In [1]: import numpy as np

In [2]: import numpy.linalg as la

In [3]: np.set_printoptions(precision=3, suppress=True, linewidth=120, sign=" ")

In [4]: def rnd(a):
   ...:     return np.round(a, 3) + 0
   ...: 

In [5]: A = np.loadtxt("data.csv", delimiter=",")

In [6]: rnd(A)
Out[6]: 
array([[-0.243, -0.218, -0.336, -0.645,  0.732,  1.631,  2.053,  0.313,  0.241,  0.895],
       [-0.608, -0.483, -1.408, -1.163,  0.59 ,  1.173, -1.653,  0.028, -0.718, -0.296],
       [-0.122, -0.292, -0.723,  1.787,  0.588, -0.086,  0.496,  1.163, -1.729, -0.492],
       [-1.338,  1.31 ,  0.846, -0.528, -1.008,  0.062, -0.165,  0.595, -1.344,  1.136],
       [ 0.   , -2.202, -0.392, -0.17 , -1.434, -0.543,  0.248, -0.345, -0.563,  1.059],
       [-0.973, -0.748,  0.404,  0.033, -0.683,  0.279, -0.258,  2.09 ,  1.351, -0.723],
       [-1.582,  0.114, -0.32 ,  0.617, -0.984,  0.611,  0.662, -1.5  ,  0.078, -1.403],
       [ 0.487,  0.313, -0.575, -1.744, -0.446, -1.075,  1.078,  0.545, -0.666, -1.426],
       [-1.46 , -0.939,  1.098, -0.5  ,  1.738, -1.125,  0.17 , -0.378, -0.234, -0.138],
       [-0.973,  0.719, -1.926,  0.235,  0.213, -1.336,  0.152,  0.128,  0.992,  0.957]])

In [7]: rng = np.random.default_rng(6867)

In [8]: B = A + rng.integers(-2, 3, (10, 1)) @ rng.integers(-2, 3, (1, 10))

In [9]: rnd(B)
Out[9]: 
array([[ 0.757,  0.782,  1.664, -2.645,  1.732,  0.631,  2.053, -0.687, -0.759,  2.895],
       [-1.608, -1.483, -3.408,  0.837, -0.41 ,  2.173, -1.653,  1.028,  0.282, -2.296],
       [ 1.878,  1.708,  3.277, -2.213,  2.588, -2.086,  0.496, -0.837, -3.729,  3.508],
       [-0.338,  2.31 ,  2.846, -2.528, -0.008, -0.938, -0.165, -0.405, -2.344,  3.136],
       [ 1.   , -1.202,  1.608, -2.17 , -0.434, -1.543,  0.248, -1.345, -1.563,  3.059],
       [ 1.027,  1.252,  4.404, -3.967,  1.317, -1.721, -0.258,  0.09 , -0.649,  3.277],
       [-0.582,  1.114,  1.68 , -1.383,  0.016, -0.389,  0.662, -2.5  , -0.922,  0.597],
       [-1.513, -1.687, -4.575,  2.256, -2.446,  0.925,  1.078,  2.545,  1.334, -5.426],
       [-2.46 , -1.939, -0.902,  1.5  ,  0.738, -0.125,  0.17 ,  0.622,  0.766, -2.138],
       [ 1.027,  2.719,  2.074, -3.765,  2.213, -3.336,  0.152, -1.872, -1.008,  4.957]])

In [10]: print(np.abs(B - A).sum(axis=1))
[ 12.  12.  24.  12.  12.  24.  12.  24.  12.  24.]

In [11]: la.matrix_rank(B - A, tol=1e-8)
Out[11]: np.int64(1)

In [12]: u = np.array([-2, 3, -1])

In [13]: rnd(np.polyval(u, A[8]))
Out[13]: array([-9.643, -5.581, -0.117, -2.999, -1.826, -6.91 , -0.548, -2.419, -1.812, -1.45 ])

In [14]: rnd(np.convolve(A[8], u))
Out[14]: array([ 2.92 , -2.502, -3.553,  5.232, -6.073,  7.964, -5.454,  2.391, -0.835, -0.05 , -0.178,  0.138])

In [15]: t = rng.uniform(0, 2 * np.pi, 23)

In [16]: Q, _ = la.qr(np.array([[0.1, -1.5],
    ...:     [-0.3, 0.7],
    ...:     [-0.4, 0.9],
    ...:     [-1.5, 1.1],
    ...:     [1.5, -1.0],
    ...:     [0.0, 2.0],
    ...:     [1.0, 1.4],
    ...:     [0.5, -0.5]]))

In [17]: W0 = 3 * np.c_[np.cos(t), np.sin(t)] @ Q.T

In [18]: rnd(W0)
Out[18]: 
array([[ 0.986, -0.619, -0.805, -1.618,  1.556, -1.231, -0.234,  0.621],
       [-0.019, -0.311, -0.417, -1.785,  1.794,  0.193,  1.396,  0.582],
       [ 0.19 ,  0.237,  0.323,  1.696, -1.717, -0.425, -1.584, -0.537],
       [ 0.422,  0.129,  0.185,  1.527, -1.564, -0.734, -1.801, -0.46 ],
       [ 0.343,  0.167,  0.233,  1.591, -1.623, -0.63 , -1.732, -0.488],
       [ 0.748, -0.57 , -0.746, -1.795,  1.751, -0.881,  0.257,  0.657],
       [-0.683,  0.554,  0.725,  1.823, -1.784,  0.787, -0.376, -0.66 ],
       [ 0.498, -0.499, -0.657, -1.869,  1.843, -0.523,  0.688,  0.658],
       [ 0.091,  0.28 ,  0.379,  1.751, -1.766, -0.291, -1.477, -0.564],
       [-1.33 ,  0.512,  0.652,  0.362, -0.27 ,  1.831,  1.712, -0.243],
       [-1.171,  0.326,  0.407, -0.382,  0.466,  1.677,  2.044,  0.016],
       [ 0.13 ,  0.264,  0.357,  1.731, -1.748, -0.343, -1.52 , -0.554],
       [-1.306,  0.466,  0.591,  0.15 , -0.059,  1.816,  1.837, -0.171],
       [ 0.172, -0.386, -0.514, -1.849,  1.845, -0.068,  1.16 ,  0.621],
       [ 0.812, -0.586, -0.764, -1.76 ,  1.711, -0.973,  0.135,  0.651],
       [ 0.093, -0.356, -0.475, -1.827,  1.829,  0.04 ,  1.261,  0.606],
       [-1.257,  0.624,  0.804,  1.132, -1.049,  1.656,  1.012, -0.488],
       [-1.332,  0.575,  0.737,  0.714, -0.624,  1.8  ,  1.444, -0.358],
       [-0.224,  0.406,  0.538,  1.86 , -1.853,  0.14 , -1.091, -0.629],
       [ 0.336, -0.446, -0.589, -1.874,  1.859, -0.295,  0.934,  0.644],
       [-1.175,  0.33 ,  0.412, -0.37 ,  0.454,  1.682,  2.041,  0.011],
       [-0.056,  0.341,  0.456,  1.814, -1.819, -0.092, -1.307, -0.599],
       [-1.003,  0.621,  0.808,  1.6  , -1.537,  1.256,  0.273, -0.617]])

In [19]: cov = np.cov(W0, rowvar=False)

In [20]: rnd(np.corrcoef(W0[:, 5], W0[:, 4])[0, 1])
Out[20]: np.float64(-0.198)

In [21]: rnd(la.eigvalsh(cov)[::-1])
Out[21]: array([ 6.338,  2.846,  0.   ,  0.   ,  0.   ,  0.   ,  0.   ,  0.   ])

In [22]: print(cov.shape)
(8, 8)

In [23]: np.argsort(-W0.std(axis=0).round(6), kind="stable")
Out[23]: array([ 3,  4,  6,  5,  0,  2,  7,  1])

In [24]: np.argwhere(np.triu(np.abs(np.corrcoef(W0.T)) > 0.8, 1))
Out[24]: 
array([[ 0,  1],
       [ 0,  5],
       [ 1,  2],
       [ 1,  3],
       [ 1,  4],
       [ 1,  7],
       [ 2,  3],
       [ 2,  4],
       [ 2,  7],
       [ 3,  4],
       [ 3,  7],
       [ 4,  7]])

In [25]: rnd(np.median(W0, axis=0))
Out[25]: array([ 0.091,  0.264,  0.357,  0.362, -0.27 , -0.068,  0.273, -0.243])
